>>> import numpy as np
>>> import numpy.linalg as la
>>> np.set_printoptions(precision=3, suppress=True, linewidth=160)
>>> E = np.load("a.npy")
>>> print(E)
[[ 0.7 -1.2  0.8 -1.8]
 [ 0.5 -0.5  0.3  0.8]
 [-1.   0.7 -0.4  1.1]]
>>> other = E / np.sqrt((E ** 2).mean(axis=1, keepdims=True))
>>> print(other[2])
[-1.183  0.828 -0.473  1.301]
>>> print(E - E.mean(axis=1, keepdims=True))
[[ 1.075 -0.825  1.175 -1.425]
 [ 0.225 -0.775  0.025  0.525]
 [-1.1    0.6   -0.5    1.   ]]
>>> print(la.matrix_rank(E - E.mean(axis=1, keepdims=True)))
3
>>> print(la.matrix_rank(other) == la.matrix_rank(E))
True
>>> r0 = np.array([5, 4])
>>> print(np.polyval(r0, E[0]))
[ 7.5 -2.   8.  -5. ]
>>> print(np.round(E[2] @ E[1], 3))
-0.09
>>> print(np.round(la.norm(E, 2), 3))
2.907
>>> print(round(float(la.norm(E[2], 1)), 3), round(float(la.norm(E[2], np.inf)), 3))
3.2 1.1
>>> print(la.norm(E, axis=0))
[1.319 1.476 0.943 2.256]
>>> print(round(float(la.norm(E, 1)), 3), round(la.norm(E, np.inf), 3))
3.7 4.5
>>> print(round(float(la.norm(E, "nuc")), 3))
4.455
>>> print(la.norm(E, axis=1).argmax())
0
>>> C2 = E.T @ E
>>> print((E @ E.T).shape)
(3, 3)
>>> print(np.allclose(C2, C2.T))
True
>>> print(np.round(np.trace(C2), 3), np.round((E ** 2).sum(), 3))
9.9 9.9
>>> print(np.round(la.eigvalsh(C2)[::-1], 3) + 0)
[8.452 1.271 0.177 0.   ]
>>> M = np.loadtxt("x.csv", delimiter=",")
>>> print(M)
[[-1.5    0.2   -0.396]
 [ 0.     0.     0.001]
 [-0.6    0.9   -1.828]
 [-1.     1.3   -2.609]
 [-0.2   -0.4    0.774]
 [-1.4    1.1   -2.178]
 [ 0.1    0.8   -1.599]
 [-1.1    1.4   -2.777]
 [ 0.6   -0.7    1.394]
 [-0.1    1.8   -3.606]
 [-1.7   -1.4    2.807]
 [ 0.7    0.4   -0.763]
 [-1.5    0.9   -1.85 ]
 [ 1.3   -0.6    1.189]
 [ 1.3   -1.1    2.226]
 [ 0.5   -2.1    4.18 ]
 [-0.6   -0.5    1.022]
 [-0.7   -0.2    0.413]
 [-2.5   -0.1    0.223]
 [-0.6    0.6   -1.227]
 [ 0.2   -0.8    1.627]
 [-0.1    0.1   -0.204]
 [ 1.5    0.1   -0.255]
 [ 1.5   -2.3    4.57 ]
 [-1.1   -0.6    1.226]
 [-0.1    0.9   -1.843]
 [ 0.1   -0.9    1.828]
 [-0.4   -2.3    4.628]]
>>> Ac = (M - M.mean(axis=0)) / M.std(axis=0)
>>> print(Ac.std(axis=0))
[1. 1. 1.]
>>> coef = la.lstsq(np.delete(Ac, 2, axis=1), Ac[:, 2])[0]
>>> print(np.round(1 - np.var(Ac[:, 2] - np.delete(Ac, 2, axis=1) @ coef), 3))
1.0
>>> print(np.abs(coef).argmax())
1
>>> print(coef)
[-0.004 -1.001]
>>> Q, R = la.qr(M)
>>> print(np.round(np.trace(Q @ Q.T), 3))
3.0
>>> print(np.round(abs(R[0, 0]), 3), round(float(la.norm(M[:, 0])), 3))
5.464 5.464
>>> print(np.round(Q.T @ Q, 3) + 0)
[[1. 0. 0.]
 [0. 1. 0.]
 [0. 0. 1.]]
>>> print(np.allclose(R.T @ R, M.T @ M))
True
>>> print(Q.shape, R.shape)
(28, 3) (3, 3)
>>> A = np.loadtxt("mat.csv", delimiter=",")
>>> print(A)
[[ 0.634 -0.914 -0.631  0.468 -0.293 -0.372 -0.656]
 [ 0.068 -0.693 -3.407  0.385 -1.182 -0.446  0.718]
 [ 0.723 -0.222 -0.624  0.043 -0.256 -1.769  1.401]
 [-0.335  1.312 -0.505  0.998  0.036 -0.636  0.033]
 [ 0.519 -0.809  1.054 -0.021 -0.427 -0.98   0.128]
 [-0.838  0.409 -1.076 -0.322  0.903  0.414 -1.016]
 [-0.457 -0.841  1.274 -1.385  0.257  0.017  0.386]
 [-1.34   1.256  1.501  0.78   1.834  0.697 -0.334]]
>>> P = A @ la.solve(A.T @ A, A.T)
>>> print(la.matrix_rank(np.eye(8) - P))
1
>>> print(np.trace(P))
7.0
>>> other = np.c_[A[:, :5] @ np.array([[3, 4, -9, -8, -3],
...     [-1, -1, 7, 3, -4],
...     [0, 9, -7, 7, 9],
...     [-8, -4, -8, -5, -1],
...     [-7, -5, 4, -7, 2]]), np.array([-5, 2, -4, -3, 4, -6, -2, 2])]
>>> print(other)
[[  1.123  -2.636 -12.603 -12.52   -4.979  -5.   ]
 [  6.091 -25.328  10.578 -20.123 -30.844   2.   ]
 [  3.839  -1.394  -5.061  -9.241  -7.452  -4.   ]
 [-10.553 -11.369   7.894  -2.161  -9.714  -3.   ]
 [  5.523  14.59  -19.252   3.893  10.332   4.   ]
 [ -6.668 -16.672  24.125  -4.312  -6.678  -6.   ]
 [  8.751  14.734   1.416  15.177  18.1    -2.   ]
 [-24.354  -5.397  11.441   8.257  15.393   2.   ]]
>>> print(np.round(la.norm(other - A @ la.lstsq(A, other)[0], axis=0), 3) + 0)
[0.    0.    0.    0.    0.    5.728]
>>> print(np.round(la.lstsq(A, other[:, 0])[0], 3) + 0)
[ 3. -1.  0. -8. -7.  0.  0.]
>>> other = np.array([[-1, -3], [-3, -1], [-1, -1], [0, -3], [-1, 1], [-1, -3]])
>>> C = np.array([[2, -1, -1, 0, 0, 2, -1], [-1, 2, 1, 2, 1, -2, 2]])
>>> rng = np.random.default_rng(84)
>>> mat = other @ C + 0.02 * rng.normal(size=(6, 7))
>>> print(mat)
[[ 0.969 -5.007 -2.047 -5.979 -3.024  3.997 -4.987]
 [-4.997  0.983  2.023 -2.003 -1.01  -4.017  0.972]
 [-0.98  -1.017 -0.002 -2.032 -1.006  0.035 -1.027]
 [ 3.002 -6.016 -2.98  -5.963 -2.968  5.97  -5.987]
 [-3.038  2.972  2.005  2.007  0.997 -3.998  3.01 ]
 [ 0.977 -4.988 -2.018 -5.995 -2.978  4.016 -5.003]]
>>> left, s, VT = la.svd(mat)
>>> print(np.argmax(s[:-1] / (s[1:] + 1e-6)) + 1)
2
>>> print(s)
[21.311  7.749  0.074  0.053  0.041  0.013]
>>> other = left[:, :2] @ np.diag(s[:2]) @ VT[:2]
>>> print(round(la.norm(mat - other, 2), 3), np.round(s[2], 3))
0.074 0.074
>>> print(round(float(la.norm(mat - other) / la.norm(mat)), 3))
0.004
